$ python3 -q
>>> import numpy as np
>>> np.set_printoptions(suppress=True, linewidth=100)
>>> F = np.load("dump.npy")
>>> print(F)
[[ 7  0  0  0  0  0  0  0  0  0]
 [ 0 -3  0  0  0  0  0  0  0  0]
 [ 9 -5 -7  0  0  0  0  0  0  0]
 [-9 -8 -4  6  0  0  0  0  0  0]
 [ 6  6  5  6 -1  0  0  0  0  0]
 [-6 -3 -1 -8 -4  1  0  0  0  0]
 [-8  5  2 -8  8 -5 -6  0  0  0]
 [-8  4  9 -2 -4  2 -3 -8  0  0]
 [-8  6  1  5 -3 -6  1  8 -4  0]
 [ 2 -2  9 -9  3  4 -2  7  3  1]]
>>> def softmax(z):
...     e = np.exp(z - z.max(axis=-1, keepdims=True))
...     return e / e.sum(axis=-1, keepdims=True)
... 
>>> np.round(softmax(F[4] + 2), 2) + 0
array([0.3 , 0.3 , 0.11, 0.3 , 0.  , 0.  , 0.  , 0.  , 0.  , 0.  ])
>>> np.round(softmax(F[4]), 2) + 0
array([0.3 , 0.3 , 0.11, 0.3 , 0.  , 0.  , 0.  , 0.  , 0.  , 0.  ])
>>> np.round(softmax(10 * F[4]), 2) + 0
array([0.33, 0.33, 0.  , 0.33, 0.  , 0.  , 0.  , 0.  , 0.  , 0.  ])
>>> print(np.round(softmax(F).sum(axis=1), 2))
[1. 1. 1. 1. 1. 1. 1. 1. 1. 1.]
>>> scores = F @ F.T / np.sqrt(10)
>>> np.round(softmax(scores), 2) + 0
array([[0.01, 0.  , 0.99, 0.  , 0.  , 0.  , 0.  , 0.  , 0.  , 0.  ],
       [0.  , 0.01, 0.05, 0.93, 0.  , 0.01, 0.  , 0.  , 0.  , 0.  ],
       [0.  , 0.  , 1.  , 0.  , 0.  , 0.  , 0.  , 0.  , 0.  , 0.  ],
       [0.  , 0.  , 0.  , 1.  , 0.  , 0.  , 0.  , 0.  , 0.  , 0.  ],
       [0.  , 0.  , 0.  , 0.  , 1.  , 0.  , 0.  , 0.  , 0.  , 0.  ],
       [0.  , 0.  , 0.  , 0.  , 0.  , 1.  , 0.  , 0.  , 0.  , 0.  ],
       [0.  , 0.  , 0.  , 0.  , 0.  , 0.  , 1.  , 0.  , 0.  , 0.  ],
       [0.  , 0.  , 0.  , 0.  , 0.  , 0.  , 0.  , 1.  , 0.  , 0.  ],
       [0.  , 0.  , 0.  , 0.  , 0.  , 0.  , 0.  , 0.  , 1.  , 0.  ],
       [0.  , 0.  , 0.  , 0.  , 0.  , 0.  , 0.  , 0.  , 0.  , 1.  ]])
>>> print(np.round(softmax(scores + np.triu(np.full(scores.shape, -np.inf), 1)), 2) + 0)
[[1.   0.   0.   0.   0.   0.   0.   0.   0.   0.  ]
 [0.05 0.95 0.   0.   0.   0.   0.   0.   0.   0.  ]
 [0.   0.   1.   0.   0.   0.   0.   0.   0.   0.  ]
 [0.   0.   0.   1.   0.   0.   0.   0.   0.   0.  ]
 [0.   0.   0.   0.   1.   0.   0.   0.   0.   0.  ]
 [0.   0.   0.   0.   0.   1.   0.   0.   0.   0.  ]
 [0.   0.   0.   0.   0.   0.   1.   0.   0.   0.  ]
 [0.   0.   0.   0.   0.   0.   0.   1.   0.   0.  ]
 [0.   0.   0.   0.   0.   0.   0.   0.   1.   0.  ]
 [0.   0.   0.   0.   0.   0.   0.   0.   0.   1.  ]]
>>> rng = np.random.default_rng(9937)
>>> lab = rng.permutation(10)
>>> lab
array([0, 8, 9, 5, 3, 1, 2, 4, 7, 6])
>>> out = F[lab][:, lab]
>>> np.allclose(out, F)
False
>>> round(float(np.linalg.det(out)), 2), round(np.linalg.det(F[lab]), 2)
(169344.0, np.float64(-169344.0))
>>> left, s, vt = np.linalg.svd(F)
>>> s.round(2)
array([24.06, 19.92, 17.61, 14.58, 11.73,  8.55,  3.16,  1.24,  0.46,  0.01])
>>> out = left[:, :9] @ np.diag(s[:9]) @ vt[:9]
>>> round(float(np.linalg.norm(F - out) / np.linalg.norm(F)), 2)
0.0
>>> out.round(2) + 0
array([[ 7.  ,  0.  ,  0.  ,  0.  ,  0.  ,  0.  ,  0.  ,  0.  ,  0.  ,  0.01],
       [ 0.  , -3.  ,  0.  ,  0.  ,  0.  ,  0.  ,  0.  ,  0.  ,  0.  ,  0.  ],
       [ 9.  , -5.  , -7.  ,  0.  ,  0.  ,  0.  ,  0.  ,  0.  ,  0.  ,  0.  ],
       [-9.  , -8.  , -4.  ,  6.  ,  0.  ,  0.  ,  0.  ,  0.  ,  0.  ,  0.  ],
       [ 6.  ,  6.  ,  5.  ,  6.  , -1.  ,  0.  ,  0.  ,  0.  ,  0.  ,  0.  ],
       [-6.  , -3.  , -1.  , -8.  , -4.  ,  1.  ,  0.  ,  0.  ,  0.  ,  0.  ],
       [-8.  ,  5.  ,  2.  , -8.  ,  8.  , -5.  , -6.  ,  0.  ,  0.  ,  0.  ],
       [-8.  ,  4.  ,  9.  , -2.  , -4.  ,  2.  , -3.  , -8.  ,  0.  ,  0.  ],
       [-8.  ,  6.  ,  1.  ,  5.  , -3.  , -6.  ,  1.  ,  8.  , -4.  ,  0.  ],
       [ 2.  , -2.  ,  9.  , -9.  ,  3.  ,  4.  , -2.  ,  7.  ,  3.  ,  1.  ]])
>>> print(np.linalg.matrix_rank(out))
9
>>> W0 = np.load("layer0.npy")
>>> print(W0)
[[ 0  0  0  0  0  0]
 [ 0  0  0  0  0  0]
 [ 0  0 -5  0  0  0]
 [ 0  0  0 -4  0  0]
 [ 0  0  0  0  9  0]
 [ 0  0  0  0  0 -8]]
>>> # splits into 6 blocks
>>> round(np.linalg.eigvalsh(W0).min(), 2)
np.float64(-8.0)
>>> [round(float(np.linalg.det(W0[:i, :i])), 2) + 0 for i in range(1, 7)]
[0.0, 0.0, 0.0, 0.0, 0.0, 0.0]
>>> A = np.load("run11.npy")
>>> print(A)
[[-6  8  2  0 -2  4  7 -7 -6  0]
 [ 3  9 -1 -5  4 -2  7  5  9 -4]
 [ 0 -4 -4  6 -5 -8  5 -7  6  1]
 [-1 -1  3 -8  5 -8  9 -5 -1 -2]
 [-3  4 -8  6 -7 -2 -6 -1  3 -9]
 [-8 -8 -8 -3 -1  2  5  4  4 -1]
 [-2 -3 -1  8  5 -8 -5 -4 -2 -6]
 [-8 -6 -9  0 -4  2  0  3 -6  8]
 [-7 -5  7 -5  4 -8 -7 -2  6  6]
 [-4 -5 -2  3 -1  8 -2 -3 -1 -2]]
>>> ang = np.radians(90)
>>> Rm = np.eye(10)
>>> Rm[8, 8] = Rm[3, 3] = np.cos(ang)
>>> Rm[8, 3], Rm[3, 8] = -np.sin(ang), np.sin(ang)
>>> Rm.round(2) + 0
array([[ 1.,  0.,  0.,  0.,  0.,  0.,  0.,  0.,  0.,  0.],
       [ 0.,  1.,  0.,  0.,  0.,  0.,  0.,  0.,  0.,  0.],
       [ 0.,  0.,  1.,  0.,  0.,  0.,  0.,  0.,  0.,  0.],
       [ 0.,  0.,  0.,  0.,  0.,  0.,  0.,  0.,  1.,  0.],
       [ 0.,  0.,  0.,  0.,  1.,  0.,  0.,  0.,  0.,  0.],
       [ 0.,  0.,  0.,  0.,  0.,  1.,  0.,  0.,  0.,  0.],
       [ 0.,  0.,  0.,  0.,  0.,  0.,  1.,  0.,  0.,  0.],
       [ 0.,  0.,  0.,  0.,  0.,  0.,  0.,  1.,  0.,  0.],
       [ 0.,  0.,  0., -1.,  0.,  0.,  0.,  0.,  0.,  0.],
       [ 0.,  0.,  0.,  0.,  0.,  0.,  0.,  0.,  0.,  1.]])
>>> out = A @ Rm.T
>>> np.allclose(A @ A.T, out @ out.T)
True
>>> out.round(2) + 0
array([[-6.,  8.,  2., -6., -2.,  4.,  7., -7.,  0.,  0.],
       [ 3.,  9., -1.,  9.,  4., -2.,  7.,  5.,  5., -4.],
       [ 0., -4., -4.,  6., -5., -8.,  5., -7., -6.,  1.],
       [-1., -1.,  3., -1.,  5., -8.,  9., -5.,  8., -2.],
       [-3.,  4., -8.,  3., -7., -2., -6., -1., -6., -9.],
       [-8., -8., -8.,  4., -1.,  2.,  5.,  4.,  3., -1.],
       [-2., -3., -1., -2.,  5., -8., -5., -4., -8., -6.],
       [-8., -6., -9., -6., -4.,  2.,  0.,  3.,  0.,  8.],
       [-7., -5.,  7.,  6.,  4., -8., -7., -2.,  5.,  6.],
       [-4., -5., -2., -1., -1.,  8., -2., -3., -3., -2.]])
>>> np.round(np.linalg.svd(A, compute_uv=False), 2), np.round(np.linalg.svd(out, compute_uv=False), 2)
(array([25.63, 22.37, 21.84, 19.43, 17.66, 12.03, 11.31,  9.65,  5.68,  1.83]), array([25.63, 22.37, 21.84, 19.43, 17.66, 12.03, 11.31,  9.65,  5.68,  1.83]))
>>> np.allclose(np.linalg.norm(A, axis=1), np.linalg.norm(out, axis=1))
True
>>> np.round(np.linalg.det(Rm), 2), np.trace(Rm)
(np.float64(1.0), np.float64(8.0))
>>> np.abs(out - A).max(axis=0)
array([ 0.,  0.,  0., 14.,  0.,  0.,  0.,  0., 12.,  0.])
